$ python3 -q
>>> import numpy as np
>>> from numpy import linalg as LA
>>> np.set_printoptions(precision=2, suppress=True, linewidth=200)
>>> mat = np.load("out4.npy")
>>> mat
array([[ 0.51,  5.54, -2.31, -2.17,  0.86, -1.9 , -1.44, -1.17],
       [-1.51,  6.58,  0.92, -0.27,  2.09, -1.26, -0.86,  0.49],
       [-1.36,  0.66,  0.54,  0.69,  1.25, -3.81,  0.  , -1.39],
       [ 2.99,  1.82, -0.91, -0.12,  0.34,  3.13, -2.63, -1.4 ],
       [ 2.03,  3.77,  0.06, -1.37, -0.3 ,  4.74, -2.49, -1.83],
       [ 0.49, -0.05,  1.2 ,  0.64,  0.26, -2.9 ,  1.54,  2.49],
       [ 2.85,  1.61, -2.49, -0.9 ,  0.35,  0.04,  0.19,  0.67],
       [ 1.87, -6.09, -1.95,  1.03, -0.96, -0.04, -0.06,  0.84],
       [ 0.66,  1.75, -0.42, -1.26,  1.03,  1.28,  0.4 ,  1.06],
       [ 1.51,  5.34,  1.49, -0.8 ,  2.57,  0.95,  0.65,  2.  ],
       [-3.38,  7.31,  2.34,  1.  ,  1.91, -1.1 ,  0.78,  1.5 ],
       [-0.72, -6.74,  2.04,  1.07, -1.05,  1.07,  0.08, -1.83],
       [ 3.  ,  0.2 ,  0.57, -0.29,  1.66,  2.74, -0.71, -0.7 ],
       [ 0.84,  1.67,  5.39, -0.84,  3.93,  3.28,  0.24,  0.52],
       [-0.3 ,  2.42, -4.62, -0.85, -1.49, -3.1 , -1.54, -1.84],
       [-0.51,  1.26,  3.11, -0.43,  1.78,  0.76,  0.92,  1.08],
       [-1.51,  0.87, -2.08,  0.03, -0.62, -1.5 , -0.3 ,  0.22],
       [-3.36,  2.68, -0.22,  0.36,  0.12, -6.43,  1.79,  2.22],
       [ 0.37,  0.41, -2.55, -0.75,  0.03, -2.26, -0.4 , -0.17],
       [-0.72, -7.13, -3.  ,  1.  , -4.3 , -3.81,  0.22, -0.7 ],
       [ 2.83, -4.79, -3.16,  1.44, -1.87, -1.52, -0.74, -0.62],
       [-0.77,  0.65,  3.86, -0.49,  2.18,  3.68,  1.37,  0.73],
       [-1.19, -0.44, -1.85,  0.27, -2.65, -2.35, -2.  , -2.45],
       [ 1.06, -5.97, -2.44, -0.91, -1.88, -1.73, -1.96, -2.22],
       [-4.74, -2.8 , -0.74,  2.24, -3.44, -6.81,  3.2 ,  0.64],
       [-1.26, -4.48,  2.88,  0.12,  0.75,  3.61,  1.74,  0.07],
       [-3.05, -1.71, -1.88,  1.66, -3.5 , -3.72, -0.04, -1.03],
       [ 3.31,  2.71,  0.51, -1.98,  1.62, -0.66, -1.95, -0.22],
       [-3.14, -3.72, -3.48,  1.84, -4.71, -5.61, -0.49, -1.91],
       [-0.57,  3.25, -0.39, -0.5 ,  2.2 , -5.37,  0.26,  1.88],
       [ 0.83, -0.63, -4.12, -0.08, -0.86, -5.77,  0.53,  1.  ],
       [-2.56,  0.75, -0.45,  0.94,  0.27, -4.66,  2.4 ,  2.61],
       [ 0.6 , -0.7 ,  2.45,  0.11,  0.51,  5.05, -0.06, -0.07],
       [-5.63,  1.27, -0.76,  1.  , -1.59, -6.85,  2.79,  0.69]])
>>> Ac = mat - mat.mean(axis=0)
>>> Uu, sv, Vh = LA.svd(Ac, full_matrices=False)
>>> print(Vh[0] * np.sign(Vh[0, np.abs(Vh[0]).argmax()]))
[ 0.23  0.55  0.35 -0.16  0.4   0.57 -0.07  0.07]
>>> LA.matrix_rank(Ac)
np.int64(8)
>>> np.abs(Uu[:, 0]).argmax()
np.int64(28)
>>> print((np.sign(Uu[:, 0]) == np.sign(Uu[0, 0])).astype(int))
[1 1 0 1 1 0 1 0 1 1 1 0 1 1 0 1 0 0 0 0 0 1 0 0 0 1 0 1 0 1 0 0 1 0]
>>> np.round(Ac.mean(axis=0), 2) + 0
array([0., 0., 0., 0., 0., 0., 0., 0.])
>>> np.searchsorted(np.cumsum(sv ** 2) / (sv ** 2).sum(), 0.9) + 1
np.int64(3)
>>> np.abs(Vh[-1])
array([0.3 , 0.13, 0.01, 0.14, 0.01, 0.04, 0.71, 0.61])
>>> round(float((sv ** 2).sum() ** 2 / (sv ** 4).sum()), 2)
3.14
>>> np.abs(Vh[0]).argmax()
np.int64(5)
>>> out = np.c_[mat[:, :3] @ np.array([[3, 3, 1], [0, 3, 2], [2, 1, 0]]), np.array([2, 3, 3, 0, 2, -1, 1, 2, 2, 1, -3, 1, 2, 1, 3, -1, -2, 3, -1, 2, 1, -1, 0, -3, -2, 2, 1, -3, -2, -3, 1, -2, 2, 0])]
>>> out
array([[ -3.09,  15.84,  11.59,   2.  ],
       [ -2.69,  16.13,  11.65,   3.  ],
       [ -3.  ,  -1.56,  -0.04,   3.  ],
       [  7.15,  13.52,   6.63,   0.  ],
       [  6.21,  17.46,   9.57,   2.  ],
       [  3.87,   2.52,   0.39,  -1.  ],
       [  3.57,  10.89,   6.07,   1.  ],
       [  1.71, -14.61, -10.31,   2.  ],
       [  1.14,   6.81,   4.16,   2.  ],
       [  7.51,  22.04,  12.19,   1.  ],
       [ -5.46,  14.13,  11.24,  -3.  ],
       [  1.92, -20.34, -14.2 ,   1.  ],
       [ 10.14,  10.17,   3.4 ,   2.  ],
       [ 13.3 ,  12.92,   4.18,   1.  ],
       [-10.14,   1.74,   4.54,   3.  ],
       [  4.69,   5.36,   2.01,  -1.  ],
       [ -8.69,  -4.  ,   0.23,  -2.  ],
       [-10.52,  -2.26,   2.  ,   3.  ],
       [ -3.99,  -0.21,   1.19,  -1.  ],
       [ -8.16, -26.55, -14.98,   2.  ],
       [  2.17,  -9.04,  -6.75,   1.  ],
       [  5.41,   3.5 ,   0.53,  -1.  ],
       [ -7.27,  -6.74,  -2.07,   0.  ],
       [ -1.7 , -17.17, -10.88,  -3.  ],
       [-15.7 , -23.36, -10.34,  -2.  ],
       [  1.98, -14.34, -10.22,   2.  ],
       [-12.91, -16.16,  -6.47,   1.  ],
       [ 10.95,  18.57,   8.73,  -3.  ],
       [-16.38, -24.06, -10.58,  -2.  ],
       [ -2.49,   7.65,   5.93,  -3.  ],
       [ -5.75,  -3.52,  -0.43,   1.  ],
       [ -8.58,  -5.88,  -1.06,  -2.  ],
       [  6.7 ,   2.15,  -0.8 ,   2.  ],
       [-18.41, -13.84,  -3.09,   0.  ]])
>>> print(LA.norm(LA.qr(mat)[0].T @ out, axis=0) ** 2 / ((out ** 2).sum(axis=0) + 1e-12))
[1.   1.   1.   0.16]
>>> np.round(LA.norm(out - mat @ LA.lstsq(mat, out)[0], axis=0), 2) + 0
array([ 0.  ,  0.  ,  0.  , 10.47])
>>> np.round(LA.lstsq(mat, out[:, 0])[0], 2) + 0
array([3., 0., 2., 0., 0., 0., 0., 0.])
>>> x = np.array([1, 3, 1, 0, 1, 2, 3, 0])
>>> target = mat @ x
>>> coef, lr = np.zeros(8), 1 / LA.norm(mat, 2) ** 2
>>> for i in range(300):
...     coef -= lr * mat.T @ (mat @ coef - target)
...     if i % 50 == 0: print(i, round(LA.norm(mat @ coef - target), 2))
... 
0 17.47
50 4.3
100 3.0
150 2.13
200 1.51
250 1.07
>>> coef
array([ 0.89,  2.96,  1.  , -0.04,  1.  ,  2.02,  2.75,  0.21])
>>> np.round(LA.cond(mat), 2)
np.float64(12.09)
>>> labels = mat[:, 2] > np.median(mat[:, 2])
>>> f = mat[labels].mean(axis=0) - mat[~labels].mean(axis=0)
>>> round(float((((mat - mat.mean(axis=0)) @ f > 0) == labels).mean()), 2)
0.82
>>> f
array([ 0.5 ,  2.61,  3.83, -0.58,  2.85,  3.18,  0.35,  0.87])
>>> ((mat - mat.mean(axis=0)) @ f > 0).astype(int)
array([1, 1, 0, 1, 1, 1, 1, 0, 1, 1, 1, 0, 1, 1, 0, 1, 0, 0, 0, 0, 0, 1, 0, 0, 0, 1, 0, 1, 0, 1, 0, 0, 1, 0])
>>> Uu, sv, Vh = LA.svd(mat, full_matrices=False)
>>> np.round(Uu.T @ Uu, 2) + 0
array([[1., 0., 0., 0., 0., 0., 0., 0.],
       [0., 1., 0., 0., 0., 0., 0., 0.],
       [0., 0., 1., 0., 0., 0., 0., 0.],
       [0., 0., 0., 1., 0., 0., 0., 0.],
       [0., 0., 0., 0., 1., 0., 0., 0.],
       [0., 0., 0., 0., 0., 1., 0., 0.],
       [0., 0., 0., 0., 0., 0., 1., 0.],
       [0., 0., 0., 0., 0., 0., 0., 1.]])
>>> np.round(np.sqrt((sv ** 2).sum()), 2), round(LA.norm(mat), 2)
(np.float64(39.73), np.float64(39.73))
>>> M = np.loadtxt("run6.csv", delimiter=",")
>>> M
array([[ 0.,  0., 38.,  0., 15.,  0.],
       [11.,  0.,  5., 11.,  8., 10.],
       [29., 36.,  0.,  0., 18.,  0.],
       [ 0.,  0., 29.,  0.,  9.,  7.],
       [ 0.,  0., 20.,  0.,  0., 37.],
       [ 8., 23.,  0., 25.,  0.,  0.],
       [38.,  0.,  0., 19., 21.,  0.],
       [ 2.,  2., 15.,  0., 11.,  0.],
       [ 0.,  0., 24.,  0.,  0., 19.],
       [ 0.,  7.,  5.,  0.,  0.,  0.],
       [ 0.,  0.,  0., 50.,  0., 40.],
       [ 0.,  0.,  0., 10.,  0., 40.],
       [ 0., 52.,  0.,  9.,  0.,  0.],
       [20.,  0.,  9.,  0., 17.,  0.],
       [ 0., 12.,  0., 20.,  0.,  7.],
       [17.,  0., 11.,  0., 18.,  0.],
       [17.,  0.,  6.,  0., 14.,  0.],
       [17.,  4.,  8.,  0., 18.,  0.],
       [ 0.,  0., 12.,  0.,  0., 22.],
       [ 0.,  0.,  3.,  8.,  0., 31.],
       [ 5.,  7., 15.,  0., 14.,  0.],
       [ 0.,  8.,  0., 11.,  0.,  7.],
       [29.,  5.,  7.,  0., 26.,  0.],
       [ 0.,  0., 13.,  0.,  0.,  1.],
       [ 0.,  0., 18.,  0.,  0., 13.],
       [ 8., 10.,  1.,  0.,  9.,  0.],
       [ 0.,  0., 27.,  0., 10.,  7.],
       [ 0.,  0.,  2., 13.,  0., 37.],
       [11.,  1.,  0., 36.,  0., 10.],
       [ 2.,  0., 19.,  0., 11.,  0.],
       [ 5.,  8.,  0., 54.,  0., 19.],
       [ 0.,  0.,  5.,  0.,  0., 10.],
       [ 0.,  0., 15.,  0.,  0., 13.],
       [ 0.,  0.,  7.,  0.,  0., 37.]])
>>> P = M @ LA.solve(M.T @ M, M.T)
>>> LA.matrix_rank(np.eye(34) - P)
np.int64(28)
>>> np.diag(P)
array([0.32, 0.04, 0.4 , 0.15, 0.23, 0.21, 0.41, 0.11, 0.22, 0.02, 0.4 , 0.23, 0.61, 0.1 , 0.08, 0.1 , 0.07, 0.11, 0.08, 0.12, 0.14, 0.03, 0.23, 0.08, 0.13, 0.06, 0.14, 0.17, 0.26, 0.1 , 0.37, 0.02,
       0.09, 0.19])
>>> np.round(LA.eigvalsh(P), 2) + 0
array([0., 0., 0., 0., 0., 0., 0., 0., 0., 0., 0., 0., 0., 0., 0., 0., 0., 0., 0., 0., 0., 0., 0., 0., 0., 0., 0., 0., 1., 1., 1., 1., 1., 1.])
>>> print(np.allclose(P @ P, P))
True
>>> print(np.trace(P))
6.0
>>> LA.norm(M, axis=0)
array([ 69.43,  71.03,  78.43,  93.56,  59.69, 101.53])
>>> LA.norm(M, axis=1).argmax()
np.int64(10)
>>> np.round(LA.norm(M[7] - M[3]), 2)
np.float64(16.03)
>>> x = np.array([-1, 1, -1, -3, -2, 2])
>>> target = M @ x
>>> LA.lstsq(M, target)[0]
array([-1.,  1., -1., -3., -2.,  2.])
>>> rng = np.random.default_rng(710351)
>>> target = target + 0.1 * rng.normal(size=34)
>>> target
array([ -67.87,  -44.94,  -29.08,  -32.96,   53.9 ,  -60.03, -137.02,  -36.97,   13.8 ,    2.01,  -70.04,   50.13,   24.82,  -62.99,  -33.96,  -64.07,  -50.99,  -56.95,   31.98,   34.89,  -40.91,
        -11.14,  -82.87,  -11.02,    8.15,  -17.  ,  -32.95,   32.89,  -97.94,  -42.78, -121.13,   15.11,   10.91,   67.07])
>>> coef, *_ = LA.lstsq(M, target)
>>> print(round(float(LA.norm(target - M @ coef)), 2))
0.48
>>> coef.round()
array([-1.,  1., -1., -3., -2.,  2.])
>>> np.round(M.T @ (target - M @ coef), 2) + 0
array([0., 0., 0., 0., 0., 0.])
>>> x = np.array([-2, 1, 0, 0, 1, 1])
>>> target = M @ x
>>> coef, lr = np.zeros(6), 1 / LA.norm(M, 2) ** 2
>>> for i in range(300):
...     coef -= lr * M.T @ (M @ coef - target)
...     if i % 50 == 0: print(i, round(LA.norm(M @ coef - target), 2))
... 
0 80.65
50 14.29
100 6.98
150 3.41
200 1.66
250 0.81
>>> print(coef.round(2) + 0)
[-1.98  1.    0.01  0.    0.98  1.  ]
>>> W2 = M[[31, 28]].astype(float)
>>> for _ in range(5):
...     labels = LA.norm(M[:, None] - W2, axis=-1).argmin(axis=1)
...     W2 = np.array([M[labels == j].mean(axis=0) for j in range(2)])
... 
>>> print(labels)
[0 0 0 0 0 1 1 0 0 0 1 0 0 0 1 0 0 0 0 0 0 0 0 0 0 0 0 0 1 0 1 0 0 0]
>>> W2[1] - W2[0]
array([  4.73,   2.65, -11.21,  31.79,  -3.57,   2.27])
>>> W2
array([[ 5.61,  4.68, 11.21,  2.21,  7.07, 10.39],
       [10.33,  7.33,  0.  , 34.  ,  3.5 , 12.67]])
>>> O, _ = LA.qr(np.array([[-0.2], [0.6], [-0.1]]))
>>> W0 = O @ O.T
>>> W0
array([[ 0.1 , -0.29,  0.05],
       [-0.29,  0.88, -0.15],
       [ 0.05, -0.15,  0.02]])
>>> round(LA.norm(W0, 2) / LA.norm(W0), 2)
np.float64(1.0)
>>> LA.cond(W0) > 100
np.True_
>>> w, evecs = LA.eigh(W0)
>>> np.round(w.sum(), 2), np.trace(W0)
(np.float64(1.0), np.float64(1.0))
>>> (w > 1e-8).sum(), (w < -1e-8).sum()
(np.int64(1), np.int64(0))
>>> print(np.round(evecs.T @ W0 @ evecs, 2) + 0)
[[0. 0. 0.]
 [0. 0. 0.]
 [0. 0. 1.]]
>>> evecs @ np.diag(w) @ evecs.T
array([[ 0.1 , -0.29,  0.05],
       [-0.29,  0.88, -0.15],
       [ 0.05, -0.15,  0.02]])
>>> w.round(2) + 0
array([0., 0., 1.])
>>> print(np.round(LA.eigvalsh(W0 @ W0), 2) + 0)
[0. 0. 1.]
